$ python -q
>>> import numpy as np
>>> np.set_printoptions(precision=3, suppress=True, linewidth=140, sign=" ")
>>> rnd = lambda a: np.round(a, 3) + 0
>>> K = np.load("mat.npy")
>>> K
array([[ 0, -2, -2,  2, -2],
       [ 1,  0, -2,  3,  0],
       [ 0, -1, -4,  4, -2],
       [ 1, -2, -4,  2,  0],
       [ 3, -4, -6,  0, -1],
       [ 2, -2, -7, -1,  0],
       [ 3, -2, -5, -3,  1],
       [ 1, -3, -6, -1,  2],
       [ 3, -2, -7,  1,  3],
       [ 3, -1, -9,  1,  5],
       [ 5,  0, -7,  2,  7],
       [ 6,  0, -7,  4,  6],
       [ 5, -2, -5,  3,  7],
       [ 5, -2, -3,  4,  8],
       [ 7, -3, -4,  3,  8],
       [ 6, -2, -4,  3,  9],
       [ 6,  0, -2,  4,  7]])
>>> hat = K @ np.linalg.solve(K.T @ K, K.T)
>>> np.trace(hat)
np.float64(5.0)
>>> rnd(np.linalg.eigvalsh(hat))
array([ 0.,  0.,  0.,  0.,  0.,  0.,  0.,  0.,  0.,  0.,  0.,  0.,  1.,  1.,  1.,  1.,  1.])
>>> np.linalg.matrix_rank(np.eye(17) - hat)
np.int64(12)
>>> lab = K[:, 3] > np.median(K[:, 3])
>>> r0 = K[lab].mean(axis=0) - K[~lab].mean(axis=0)
>>> ((K - K.mean(axis=0)) @ r0 > 0).astype(int)
array([ 0,  0,  0,  0,  0,  0,  0,  0,  0,  0,  1,  1,  1,  1,  1,  1,  1])
>>> rnd(r0)
array([ 2.167,  0.75 ,  2.014,  3.167,  3.708])
>>> lab.astype(int)
array([ 0,  1,  1,  0,  0,  0,  0,  0,  0,  0,  0,  1,  1,  1,  1,  1,  1])
>>> np.argsort(-np.abs(r0).round(6), kind="stable")
array([ 4,  3,  0,  2,  1])
>>> rnd((((K - K.mean(axis=0)) @ r0 > 0) == lab).mean())
np.float64(0.824)
>>> r0 = np.array([2, 2])
>>> np.array([np.convolve(row, r0, "same") for row in K])
array([[  0,  -4,  -8,   0,   0],
       [  2,   2,  -4,   2,   6],
       [  0,  -2, -10,   0,   4],
       [  2,  -2, -12,  -4,   4],
       [  6,  -2, -20, -12,  -2],
       [  4,   0, -18, -16,  -2],
       [  6,   2, -14, -16,  -4],
       [  2,  -4, -18, -14,   2],
       [  6,   2, -18, -12,   8],
       [  6,   4, -20, -16,  12],
       [ 10,  10, -14, -10,  18],
       [ 12,  12, -14,  -6,  20],
       [ 10,   6, -14,  -4,  20],
       [ 10,   6, -10,   2,  24],
       [ 14,   8, -14,  -2,  22],
       [ 12,   8, -12,  -2,  24],
       [ 12,  12,  -4,   4,  22]])
>>> np.convolve(K[4], r0)
array([  6,  -2, -20, -12,  -2,  -2])
>>> W2 = K[[8, 16]].astype(float)
>>> for _ in range(3):
...     lab = np.linalg.norm(K[:, None] - W2, axis=-1).argmin(axis=1)
...     W2 = np.array([K[lab == j].mean(axis=0) for j in range(2)])
... 
>>> lab
array([ 0,  0,  0,  0,  0,  0,  0,  0,  0,  0,  1,  1,  1,  1,  1,  1,  1])
>>> np.abs(W2[1] - W2[0]).argmax()
np.int64(4)
>>> rnd(W2)
array([[ 1.7  , -1.9  , -5.2  ,  0.8  ,  0.6  ],
       [ 5.714, -1.286, -4.571,  3.286,  7.429]])
>>> A = np.loadtxt("data.csv", delimiter=",")
>>> rnd(A)
array([[ 0.125,  0.   ,  0.125,  0.125,  0.375,  0.25 ],
       [ 0.25 ,  0.25 ,  0.25 ,  0.   ,  0.   ,  0.25 ],
       [ 0.   ,  0.   ,  0.25 ,  0.375,  0.25 ,  0.125],
       [ 0.   ,  0.   ,  0.   ,  0.667,  0.333,  0.   ],
       [ 0.154,  0.231,  0.077,  0.077,  0.231,  0.231],
       [ 0.231,  0.231,  0.154,  0.154,  0.154,  0.077]])
>>> vec = np.array([1, -2, 0, -2, 3, 1])
>>> rnd(A * vec)
array([[ 0.125,  0.   ,  0.   , -0.25 ,  1.125,  0.25 ],
       [ 0.25 , -0.5  ,  0.   ,  0.   ,  0.   ,  0.25 ],
       [ 0.   ,  0.   ,  0.   , -0.75 ,  0.75 ,  0.125],
       [ 0.   ,  0.   ,  0.   , -1.333,  1.   ,  0.   ],
       [ 0.154, -0.462,  0.   , -0.154,  0.692,  0.231],
       [ 0.231, -0.462,  0.   , -0.308,  0.462,  0.077]])
>>> (A @ vec).argmax()
np.int64(0)
>>> rnd(np.einsum("ij,j->i", A, vec))
array([ 1.25 ,  0.   ,  0.125, -0.333,  0.462,  0.   ])
